% ipython --no-banner

In [1]: import numpy as np

In [2]: np.set_printoptions(precision=3, suppress=True, linewidth=200)

In [3]: def tidy(a):
   ...:     return np.round(a, 3) + 0
   ...: 

In [4]: mat = np.loadtxt("case10.csv", delimiter=",")

In [5]: print(mat)
[[ 0.828 -0.074  2.128 -0.986 -0.155  0.981  0.93  -1.846 -0.948  0.901  0.942 -0.965  0.994  1.043  2.002]
 [ 0.928 -0.098  1.985 -0.997  0.014  1.103  0.993 -2.028 -1.035  1.081  0.931 -1.072  1.031  0.979  1.983]
 [ 0.983 -0.015  1.892 -1.06   0.041  0.895  1.073 -2.108 -0.869  0.91   0.882 -0.991  1.016  0.948  2.057]
 [ 1.026 -0.103  2.045 -0.923 -0.064  1.181  0.886 -2.004 -1.219  0.981  1.072 -0.928  0.993  1.041  1.978]
 [ 1.03   0.067  2.145 -1.017 -0.098  0.842  0.999 -2.009 -0.9    1.067  0.985 -1.     1.008  0.874  2.131]
 [ 1.081  0.071  1.987 -1.107 -0.151  0.984  1.093 -1.934 -0.992  1.14   1.132 -0.948  0.92   0.952  2.071]
 [ 1.133  0.017  2.023 -1.269 -0.016  0.913  1.037 -2.121 -0.838  0.947  0.978 -1.044  1.184  1.056  2.088]
 [ 1.084 -0.079  1.917 -1.127 -0.246  0.979  1.08  -2.027 -1.081  1.012  1.117 -1.026  1.054  1.034  1.998]
 [ 0.117 -0.895  1.951  1.756  1.757  0.894 -2.147  2.187 -2.001  2.093 -1.924  0.998  1.062  1.101 -0.955]
 [-0.02  -1.128  1.861  1.999  1.956  0.847 -2.075  1.982 -2.025  1.957 -2.009  0.996  1.117  0.96  -1.036]
 [ 0.082 -0.862  1.919  2.006  2.1    0.759 -2.115  2.115 -2.111  1.937 -2.137  0.941  1.073  0.976 -0.911]
 [ 0.016 -1.006  2.063  1.93   1.957  0.894 -1.941  2.111 -2.045  1.957 -1.855  1.019  1.009  0.859 -0.95 ]
 [-0.174 -1.071  2.046  1.918  1.952  0.92  -1.949  2.116 -1.826  1.831 -2.021  0.848  1.004  0.906 -0.867]
 [-0.03  -1.06   2.173  2.23   2.029  0.757 -1.804  1.981 -1.985  1.922 -2.18   1.076  1.019  0.833 -1.003]
 [ 0.054 -1.098  2.015  1.948  1.987  0.778 -1.981  2.246 -1.807  1.863 -1.953  0.964  1.     1.196 -0.934]
 [-0.118 -1.215  1.793  1.975  2.108  0.756 -2.002  1.925 -2.051  2.026 -2.088  0.946  1.058  1.112 -1.159]
 [ 0.108 -1.02  -1.161  1.175 -1.188  2.214 -1.013 -0.081 -2.085 -2.007  2.134  2.078 -0.997  0.978  1.015]
 [ 0.038 -0.978 -1.073  1.052 -0.949  2.091 -1.031  0.042 -2.012 -2.109  1.997  1.976 -0.992  0.931  0.942]
 [ 0.11  -1.019 -1.016  1.196 -0.933  1.944 -0.879  0.047 -1.996 -1.774  1.969  1.898 -0.896  0.947  1.129]
 [ 0.078 -0.96  -0.951  0.908 -1.056  2.058 -0.869 -0.134 -1.884 -2.046  2.     1.921 -1.045  0.889  0.917]
 [-0.018 -1.011 -0.93   1.07  -1.045  2.037 -0.831 -0.075 -2.2   -2.017  2.048  2.015 -1.105  0.982  1.115]
 [-0.019 -1.102 -1.066  0.833 -1.112  1.967 -0.851 -0.1   -2.135 -1.998  2.041  2.032 -1.041  1.136  0.987]
 [ 0.021 -0.94  -1.027  1.067 -0.889  2.02  -1.106  0.001 -1.905 -2.14   1.994  1.985 -1.021  1.029  0.942]
 [-0.19  -1.065 -1.035  1.074 -0.965  2.032 -0.899 -0.14  -1.863 -1.941  1.957  2.068 -0.859  0.97   1.06 ]]

In [6]: A2 = np.c_[mat[:, :2] @ np.array([[-1, 2], [0, 3]]), np.array([4, -3, -3, 5, 3, -3, 2, 0, -4, -2, -4, -5, 1, 5, 3, -1, 5, -3, 4, -1, 1, 3, 5, -5])]

In [7]: tidy(A2)
Out[7]: 
array([[-0.828,  1.434,  4.   ],
       [-0.928,  1.562, -3.   ],
       [-0.983,  1.921, -3.   ],
       [-1.026,  1.743,  5.   ],
       [-1.03 ,  2.261,  3.   ],
       [-1.081,  2.375, -3.   ],
       [-1.133,  2.317,  2.   ],
       [-1.084,  1.931,  0.   ],
       [-0.117, -2.451, -4.   ],
       [ 0.02 , -3.424, -2.   ],
       [-0.082, -2.422, -4.   ],
       [-0.016, -2.986, -5.   ],
       [ 0.174, -3.561,  1.   ],
       [ 0.03 , -3.24 ,  5.   ],
       [-0.054, -3.186,  3.   ],
       [ 0.118, -3.881, -1.   ],
       [-0.108, -2.844,  5.   ],
       [-0.038, -2.858, -3.   ],
       [-0.11 , -2.837,  4.   ],
       [-0.078, -2.724, -1.   ],
       [ 0.018, -3.069,  1.   ],
       [ 0.019, -3.344,  3.   ],
       [-0.021, -2.778,  5.   ],
       [ 0.19 , -3.575, -5.   ]])

In [8]: tidy(np.linalg.lstsq(mat, A2[:, 0])[0])
Out[8]: array([-1.,  0.,  0.,  0.,  0.,  0.,  0.,  0.,  0.,  0.,  0.,  0.,  0.,  0.,  0.])

In [9]: tidy(np.linalg.norm(A2 - mat @ np.linalg.lstsq(mat, A2)[0], axis=0))
Out[9]: array([0.   , 0.   , 9.156])
